% python3 -q
>>> import numpy as np
>>> import numpy.linalg as la
>>> np.set_printoptions(suppress=True, linewidth=160)
>>> X = np.loadtxt("data.csv", delimiter=",")
>>> X
array([[ -3.58,   2.79, -19.37,  30.06,   0.69],
       [  0.29,   3.86, -13.55,  24.21,  -0.05],
       [ -2.48,  -0.6 , -10.66,  18.2 ,   1.23],
       [ -1.53,   1.96, -14.09,  23.91,   0.69],
       [ -0.82,   2.1 ,  -7.59,  11.24,  -0.11],
       [  2.44,  -1.09,  10.74, -16.57,  -0.45],
       [  1.68,  -1.77,   9.21, -13.81,  -0.09],
       [  7.4 ,   3.82,   8.76,  -8.04,  -1.64],
       [  5.07,   1.87,   9.33, -12.36,  -1.29],
       [ -2.57,  -1.62,  -3.44,   3.98,   0.65],
       [ -0.83,   3.85, -17.76,  32.18,   0.34],
       [ -8.04,  -2.08, -18.55,  25.05,   2.08],
       [  1.74,   2.22,  -2.96,   7.52,  -0.4 ],
       [  2.  ,   2.66,   0.31,   0.94,  -0.94],
       [  4.96,  -1.54,  15.99, -20.44,  -0.71],
       [  0.81,   1.48,  -2.78,   6.15,  -0.23],
       [  6.12,   1.52,  14.79, -20.63,  -1.64],
       [ -0.29,   2.89, -10.87,  19.15,   0.05],
       [  2.27,   0.46,   7.96, -13.04,  -0.82],
       [  5.52,  -0.05,  16.04, -20.69,  -1.19],
       [  5.65,   0.89,  14.7 , -20.63,  -1.38],
       [  7.77,   3.14,  12.09, -12.71,  -1.81],
       [ 12.05,   3.67,  19.27, -19.02,  -2.39],
       [ -3.87,  -2.72,  -1.31,  -2.79,   0.9 ],
       [ -6.12,   0.99, -22.56,  33.42,   1.52],
       [  6.37,   2.1 ,   8.05,  -5.49,  -1.12],
       [  0.97,  -0.94,   5.64,  -8.13,  -0.18],
       [  1.  ,   1.33,  -1.81,   4.11,  -0.21],
       [ -1.69,   0.88,  -9.53,  16.2 ,   0.45],
       [  2.22,   0.78,   5.15,  -6.83,  -0.66],
       [  5.69,   1.2 ,  11.08, -12.28,  -1.13],
       [  0.93,   0.23,   7.  , -13.96,  -0.77],
       [  0.78,  -0.69,   4.  ,  -6.1 ,  -0.16],
       [  1.63,   0.74,   1.63,  -2.2 ,  -0.22],
       [ -4.09,  -2.6 ,  -2.42,  -0.65,   0.95]])
>>> Xc = X - X.mean(axis=0)
>>> V = la.svd(Xc)[2][:3]
>>> out = Xc - Xc @ V.T @ V
>>> np.round(np.diag(V.T @ V), 2)
array([0.56, 0.74, 0.69, 0.94, 0.08])
>>> round(la.norm(out) / la.norm(Xc), 2)
np.float64(0.01)
>>> la.norm(out, axis=1).round(6).argmax()
np.int64(33)
>>> np.round((Xc @ V.T).std(axis=0), 2)
array([20.35,  3.53,  0.87])
>>> np.round(np.cov(Xc @ V.T, rowvar=False), 2) + 0
array([[426.49,   0.  ,   0.  ],
       [  0.  ,  12.84,   0.  ],
       [  0.  ,   0.  ,   0.78]])
>>> cov = np.cov(X, rowvar=False)
>>> cov.shape
(5, 5)
>>> np.round(la.eigvalsh(cov)[::-1], 2) + 0
array([426.49,  12.84,   0.78,   0.02,   0.  ])
>>> np.median(X, axis=0)
array([ 1.  ,  0.99,  1.63, -2.79, -0.22])
>>> np.round(np.corrcoef(X.T), 2)
array([[ 1.  ,  0.42,  0.84, -0.74, -0.97],
       [ 0.42,  1.  , -0.1 ,  0.24, -0.45],
       [ 0.84, -0.1 ,  1.  , -0.98, -0.84],
       [-0.74,  0.24, -0.98,  1.  ,  0.76],
       [-0.97, -0.45, -0.84,  0.76,  1.  ]])
>>> J = np.loadtxt("a.csv", delimiter=",")
>>> J
array([[0., 0., 0., 0., 0., 0., 0., 1., 0.],
       [0., 0., 0., 1., 0., 0., 1., 0., 0.],
       [0., 0., 0., 0., 1., 1., 1., 1., 0.],
       [0., 1., 0., 0., 1., 1., 1., 0., 0.],
       [0., 0., 1., 1., 0., 1., 0., 0., 0.],
       [0., 0., 1., 1., 1., 0., 1., 0., 0.],
       [0., 1., 1., 1., 0., 1., 0., 1., 1.],
       [1., 0., 1., 0., 0., 0., 1., 0., 1.],
       [0., 0., 0., 0., 0., 0., 1., 1., 0.]])
>>> J @ J
array([[1., 0., 1., 0., 0., 0., 1., 0., 1.],
       [0., 2., 1., 1., 1., 2., 1., 1., 1.],
       [1., 1., 4., 3., 1., 2., 2., 1., 2.],
       [0., 1., 3., 4., 1., 2., 2., 1., 1.],
       [0., 1., 1., 1., 3., 2., 3., 1., 0.],
       [0., 2., 2., 2., 2., 4., 2., 2., 1.],
       [1., 1., 2., 2., 3., 2., 6., 2., 1.],
       [0., 1., 1., 1., 1., 2., 2., 4., 1.],
       [1., 1., 2., 1., 0., 1., 1., 1., 2.]])
>>> L = np.diag(J.sum(axis=1)) - J
>>> (la.eigvalsh(L) < 1e-8).sum()
np.int64(1)
>>> rng = np.random.default_rng(8)
>>> labels = rng.permutation(9)
>>> out = J[:, labels] * rng.choice([-1, 1], 9)
>>> out
array([[ 0., -0., -0.,  0., -0., -1., -0., -0., -0.],
       [ 0., -1., -1.,  0., -0., -0., -0., -0., -0.],
       [ 0., -1., -0.,  1., -0., -1., -0., -0., -1.],
       [ 0., -1., -0.,  1., -0., -0., -1., -0., -1.],
       [ 0., -0., -1.,  1., -0., -0., -0., -1., -0.],
       [ 0., -1., -1.,  0., -0., -0., -0., -1., -1.],
       [ 0., -0., -1.,  1., -1., -1., -1., -1., -0.],
       [ 1., -1., -0.,  0., -1., -0., -0., -1., -0.],
       [ 0., -1., -0.,  0., -0., -1., -0., -0., -0.]])
>>> U, _, Vh = la.svd(J.T @ out)
>>> labels
array([0, 6, 3, 5, 8, 7, 1, 2, 4])
